% python3 -q
>>> import numpy as np
>>> np.set_printoptions(suppress=True, linewidth=120)
>>> tidy = lambda a: np.round(a, 2) + 0
>>> data = np.array([[-14.0, -2.0, -1.0, -10.0],
...     [-18.0, -2.0, -2.0, -13.0],
...     [18.0, 10.0, 7.0, 16.0],
...     [18.0, 4.0, 2.0, 15.0]])
>>> print(data)
[[-14.  -2.  -1. -10.]
 [-18.  -2.  -2. -13.]
 [ 18.  10.   7.  16.]
 [ 18.   4.   2.  15.]]
>>> other = np.array([[0, -3], [5, 1], [8, -1], [1, 4]])
>>> print(np.einsum("ik,kj->ij", data, other))
[[-28.   1.]
 [-39.   2.]
 [122.  13.]
 [ 51.   8.]]
>>> print(other.T @ data.T)
[[-28. -39. 122.  51.]
 [  1.   2.  13.   8.]]
>>> print(data @ other)
[[-28.   1.]
 [-39.   2.]
 [122.  13.]
 [ 51.   8.]]
>>> print((data - data.T) / 2)
[[  0.    8.   -9.5 -14. ]
 [ -8.    0.   -6.   -8.5]
 [  9.5   6.    0.    7. ]
 [ 14.    8.5  -7.    0. ]]
>>> print(tidy(np.sort(np.abs(np.linalg.eigvals(data)))))
[2. 4. 5. 5.]
>>> print(tidy(np.abs(np.linalg.eigvals(data)).max()))
5.0
>>> print(np.allclose(data @ data.T, data.T @ data))
False
>>> print(tidy(np.linalg.norm(data, axis=0)))
[34.18 11.14  7.62 27.39]
>>> print(tidy(np.linalg.norm(data, 1)), tidy(np.linalg.norm(data, np.inf)))
68.0 51.0
>>> print(tidy(np.linalg.norm(data[0], 1)), tidy(np.linalg.norm(data[0], np.inf)))
27.0 14.0
>>> cent = np.array([[2, 3, 8, 3, 7, 5, 1, 4], [5, 7, 0, 8, 7, 9, 3, 4]])
>>> E = np.repeat(cent, 33 // 2, axis=0)
>>> rng = np.random.default_rng(34)
>>> E = E + 0.05 * rng.normal(size=E.shape)
>>> print(tidy(E))
[[ 2.    2.94  8.13  3.02  7.03  4.99  1.    4.02]
 [ 2.01  2.97  8.03  3.02  6.99  4.96  0.96  3.95]
 [ 2.01  2.98  8.04  2.96  7.04  5.    0.97  4.05]
 [ 2.01  3.04  8.05  3.02  6.98  5.01  1.05  3.97]
 [ 2.03  2.99  7.98  2.97  6.95  4.99  1.02  3.9 ]
 [ 1.98  3.01  7.98  3.04  6.96  5.03  1.04  4.02]
 [ 1.96  3.09  7.99  3.02  6.95  4.96  1.02  3.93]
 [ 2.02  3.09  7.93  2.98  7.04  4.98  1.04  4.01]
 [ 1.92  2.87  7.99  3.04  6.96  5.06  0.92  4.03]
 [ 1.99  2.99  7.98  2.96  6.99  4.94  1.04  3.94]
 [ 2.03  2.95  7.93  3.03  7.02  5.    1.09  3.96]
 [ 2.05  3.02  8.08  2.95  6.98  4.97  0.96  3.92]
 [ 1.99  2.98  7.95  2.99  6.91  5.07  1.02  4.01]
 [ 2.03  2.98  7.97  2.97  6.96  4.98  1.05  3.97]
 [ 2.07  3.02  8.09  2.97  6.96  4.97  0.89  4.04]
 [ 2.02  3.01  8.    3.05  6.95  5.02  1.02  4.04]
 [ 5.07  7.02 -0.04  8.03  6.99  9.    2.95  3.99]
 [ 5.    6.99  0.03  8.09  7.    8.96  2.99  4.06]
 [ 5.    7.05  0.01  8.05  6.98  9.07  3.01  4.03]
 [ 5.07  6.89  0.07  8.12  6.99  8.97  2.99  4.04]
 [ 5.    6.94 -0.05  7.92  6.96  8.95  2.92  4.01]
 [ 4.99  7.02 -0.11  8.04  7.07  8.97  2.92  3.89]
 [ 5.04  6.99  0.01  7.98  6.91  8.97  2.99  3.95]
 [ 5.01  6.96  0.04  7.89  7.01  8.99  3.04  4.06]
 [ 5.02  7.01 -0.04  8.05  7.    9.02  2.99  4.01]
 [ 4.96  7.13  0.01  7.98  6.98  9.02  2.98  4.04]
 [ 5.    7.01  0.06  8.02  7.02  9.03  3.07  4.  ]
 [ 5.06  7.04  0.02  7.94  7.01  8.93  2.97  3.99]
 [ 4.97  6.93  0.05  7.99  7.07  9.    2.91  4.07]
 [ 5.05  7.08 -0.02  7.89  7.    8.94  2.95  3.94]
 [ 4.94  7.05 -0.06  7.88  7.09  8.96  2.94  4.04]
 [ 5.01  6.91  0.04  8.04  7.02  8.91  2.99  3.9 ]]
>>> cent = E[[27, 1]].astype(float)
>>> for _ in range(4):
...     idx = np.linalg.norm(E[:, None] - cent, axis=-1).argmin(axis=1)
...     cent = np.array([E[idx == j].mean(axis=0) for j in range(2)])
... 
>>> print(idx)
[1 1 1 1 1 1 1 1 1 1 1 1 1 1 1 1 0 0 0 0 0 0 0 0 0 0 0 0 0 0 0 0]
>>> print(np.abs(cent[1] - cent[0]).argmax())
2
>>> print(tidy(cent))
[[5.01 7.   0.   7.99 7.01 8.98 2.98 4.  ]
 [2.01 2.99 8.01 3.   6.98 5.   1.01 3.98]]
>>> print(tidy(cent[1] - cent[0]))
[-3.01 -4.01  8.01 -4.99 -0.03 -3.98 -1.97 -0.02]
